In [1]: import numpy as np

In [2]: np.set_printoptions(precision=2, suppress=True, linewidth=120)

In [3]: E = np.load("x.npy")

In [4]: print(E)
[[3 3 3 3 3 3]
 [4 3 4 3 4 3]
 [1 4 1 4 1 4]
 [3 3 3 3 3 3]
 [4 3 4 3 4 3]
 [1 4 1 4 1 4]]

In [5]: # columns 0 and 2 are equal

In [6]: print(np.unique(E.round(6), axis=0).shape)
(3, 6)

In [7]: print(np.round(np.trace(np.linalg.pinv(E) @ E), 2))
2.0

In [8]: print(E @ np.linalg.pinv(E) @ E)
[[3. 3. 3. 3. 3. 3.]
 [4. 3. 4. 3. 4. 3.]
 [1. 4. 1. 4. 1. 4.]
 [3. 3. 3. 3. 3. 3.]
 [4. 3. 4. 3. 4. 3.]
 [1. 4. 1. 4. 1. 4.]]

In [9]: rk = np.linalg.matrix_rank(E)

In [10]: print(rk)
2

In [11]: null = np.linalg.svd(E)[2][rk:].T

In [12]: print(np.allclose(E @ null, 0))
True

In [13]: print(np.linalg.matrix_rank(E.T @ E), np.linalg.matrix_rank(E @ E.T))
2 2

In [14]: print([int(np.linalg.matrix_rank(E[:i])) for i in range(1, len(E) + 1)])
[1, 2, 2, 2, 2, 2]

In [15]: print([int(np.linalg.matrix_rank(E[:, :j + 1])) for j in range(6)])
[1, 2, 2, 2, 2, 2]

In [16]: w1 = np.array([[1, 2, 3, 1, 2],
    ...:     [0, 3, 0, 3, 3],
    ...:     [3, 3, 3, 0, 1],
    ...:     [3, 3, 1, 1, 2],
    ...:     [0, 2, 3, 3, 0],
    ...:     [1, 0, 2, 0, 3]])

In [17]: beta = np.array([4, 4, 1, -1, -3])

In [18]: hid = np.maximum(E @ w1 + beta, 0)

In [19]: print((hid > 0).astype(int))
[[1 1 1 1 1]
 [1 1 1 1 1]
 [1 1 1 1 1]
 [1 1 1 1 1]
 [1 1 1 1 1]
 [1 1 1 1 1]]

In [20]: print(np.linalg.matrix_rank(hid))
3

In [21]: Z = np.array([[-3, -1, -3], [3, 0, -2], [-1, 1, -3], [-3, 1, 1], [1, 3, 3]])

In [22]: print(w1 @ Z)
[[ -1   9  -9]
 [  3  12   6]
 [ -2   3 -21]
 [ -2   5 -11]
 [ -6   6 -10]
 [ -2  10   0]]

In [23]: print(hid @ Z)
[[ -31  122 -168]
 [ -40  140 -208]
 [ -14  113  -93]
 [ -31  122 -168]
 [ -40  140 -208]
 [ -14  113  -93]]

In [24]: print((hid @ Z).round(6).argmax(axis=1))
[1 1 1 1 1 1]

In [25]: print((E + E.T) / 2)
[[3.  3.5 2.  3.  3.5 2. ]
 [3.5 3.  4.  3.  3.5 3.5]
 [2.  4.  1.  3.5 2.5 2.5]
 [3.  3.  3.5 3.  3.  3.5]
 [3.5 3.5 2.5 3.  4.  2. ]
 [2.  3.5 2.5 3.5 2.  4. ]]

In [26]: print(np.allclose(E, E.T))
False

In [27]: print((E - E.T) / 2)
[[ 0.  -0.5  1.   0.  -0.5  1. ]
 [ 0.5  0.   0.   0.   0.5 -0.5]
 [-1.   0.   0.   0.5 -1.5  1.5]
 [ 0.   0.  -0.5  0.   0.  -0.5]
 [ 0.5 -0.5  1.5  0.   0.   1. ]
 [-1.   0.5 -1.5  0.5 -1.   0. ]]

In [28]: print(np.trace(E))
18

In [29]: U, sigma, Vt = np.linalg.svd(E)

In [30]: vecs = Vt[:(sigma > 1e-8).sum()]

In [31]: rng = np.random.default_rng(51)

In [32]: x0 = E[4] + 3 * E[5] + rng.integers(2) * np.eye(6)[2]

In [33]: print(x0)
[ 7. 15.  7. 15.  7. 15.]

In [34]: print(round(np.linalg.norm(x0 - vecs.T @ vecs @ x0), 2))
0.0

In [35]: print(np.round(vecs.T @ vecs, 2) + 0)
[[0.33 0.   0.33 0.   0.33 0.  ]
 [0.   0.33 0.   0.33 0.   0.33]
 [0.33 0.   0.33 0.   0.33 0.  ]
 [0.   0.33 0.   0.33 0.   0.33]
 [0.33 0.   0.33 0.   0.33 0.  ]
 [0.   0.33 0.   0.33 0.   0.33]]

In [36]: print(np.diag(vecs.T @ vecs))
[0.33 0.33 0.33 0.33 0.33 0.33]

In [37]: W0 = np.loadtxt("run8.csv", delimiter=",")

In [38]: print(W0)
[[ 8.  0. -4. -2. -4. -2. -2.  4.  4.  2.]
 [ 0.  2.  0. -3.  2.  3. -1. -2.  2.  3.]
 [-4.  0.  2.  1.  2.  1.  1. -2. -2. -1.]
 [-2. -3.  1.  5. -2. -4.  2.  2. -4. -5.]
 [-4.  2.  2. -2.  4.  4.  0. -4.  0.  2.]
 [-2.  3.  1. -4.  4.  5. -1. -4.  2.  4.]
 [-2. -1.  1.  2.  0. -1.  1.  0. -2. -2.]
 [ 4. -2. -2.  2. -4. -4.  0.  4.  0. -2.]
 [ 4.  2. -2. -4.  0.  2. -2.  0.  4.  4.]
 [ 2.  3. -1. -5.  2.  4. -2. -2.  4.  5.]]

In [39]: # looks like rank 2

In [40]: print(W0.reshape(2, -1))
[[ 8.  0. -4. -2. -4. -2. -2.  4.  4.  2.  0.  2.  0. -3.  2.  3. -1. -2.  2.  3. -4.  0.  2.  1.  2.  1.  1. -2. -2.
  -1. -2. -3.  1.  5. -2. -4.  2.  2. -4. -5. -4.  2.  2. -2.  4.  4.  0. -4.  0.  2.]
 [-2.  3.  1. -4.  4.  5. -1. -4.  2.  4. -2. -1.  1.  2.  0. -1.  1.  0. -2. -2.  4. -2. -2.  2. -4. -4.  0.  4.  0.
  -2.  4.  2. -2. -4.  0.  2. -2.  0.  4.  4.  2.  3. -1. -5.  2.  4. -2. -2.  4.  5.]]

In [41]: print(W0.reshape(-1, 2))
[[ 8.  0.]
 [-4. -2.]
 [-4. -2.]
 [-2.  4.]
 [ 4.  2.]
 [ 0.  2.]
 [ 0. -3.]
 [ 2.  3.]
 [-1. -2.]
 [ 2.  3.]
 [-4.  0.]
 [ 2.  1.]
 [ 2.  1.]
 [ 1. -2.]
 [-2. -1.]
 [-2. -3.]
 [ 1.  5.]
 [-2. -4.]
 [ 2.  2.]
 [-4. -5.]
 [-4.  2.]
 [ 2. -2.]
 [ 4.  4.]
 [ 0. -4.]
 [ 0.  2.]
 [-2.  3.]
 [ 1. -4.]
 [ 4.  5.]
 [-1. -4.]
 [ 2.  4.]
 [-2. -1.]
 [ 1.  2.]
 [ 0. -1.]
 [ 1.  0.]
 [-2. -2.]
 [ 4. -2.]
 [-2.  2.]
 [-4. -4.]
 [ 0.  4.]
 [ 0. -2.]
 [ 4.  2.]
 [-2. -4.]
 [ 0.  2.]
 [-2.  0.]
 [ 4.  4.]
 [ 2.  3.]
 [-1. -5.]
 [ 2.  4.]
 [-2. -2.]
 [ 4.  5.]]

In [42]: T = W0.reshape(10, 2, -1)

In [43]: print(T.transpose(1, 0, 2))
[[[ 8.  0. -4. -2. -4.]
  [ 0.  2.  0. -3.  2.]
  [-4.  0.  2.  1.  2.]
  [-2. -3.  1.  5. -2.]
  [-4.  2.  2. -2.  4.]
  [-2.  3.  1. -4.  4.]
  [-2. -1.  1.  2.  0.]
  [ 4. -2. -2.  2. -4.]
  [ 4.  2. -2. -4.  0.]
  [ 2.  3. -1. -5.  2.]]

 [[-2. -2.  4.  4.  2.]
  [ 3. -1. -2.  2.  3.]
  [ 1.  1. -2. -2. -1.]
  [-4.  2.  2. -4. -5.]
  [ 4.  0. -4.  0.  2.]
  [ 5. -1. -4.  2.  4.]
  [-1.  1.  0. -2. -2.]
  [-4.  0.  4.  0. -2.]
  [ 2. -2.  0.  4.  4.]
  [ 4. -2. -2.  4.  5.]]]

In [44]: print(np.einsum("ihd,ihd->ih", T, T))
[[100.  44.]
 [ 17.  27.]
 [ 25.  11.]
 [ 43.  65.]
 [ 44.  36.]
 [ 46.  62.]
 [ 10.  10.]
 [ 44.  36.]
 [ 40.  40.]
 [ 43.  65.]]

In [45]: print(T[:, 0])
[[ 8.  0. -4. -2. -4.]
 [ 0.  2.  0. -3.  2.]
 [-4.  0.  2.  1.  2.]
 [-2. -3.  1.  5. -2.]
 [-4.  2.  2. -2.  4.]
 [-2.  3.  1. -4.  4.]
 [-2. -1.  1.  2.  0.]
 [ 4. -2. -2.  2. -4.]
 [ 4.  2. -2. -4.  0.]
 [ 2.  3. -1. -5.  2.]]
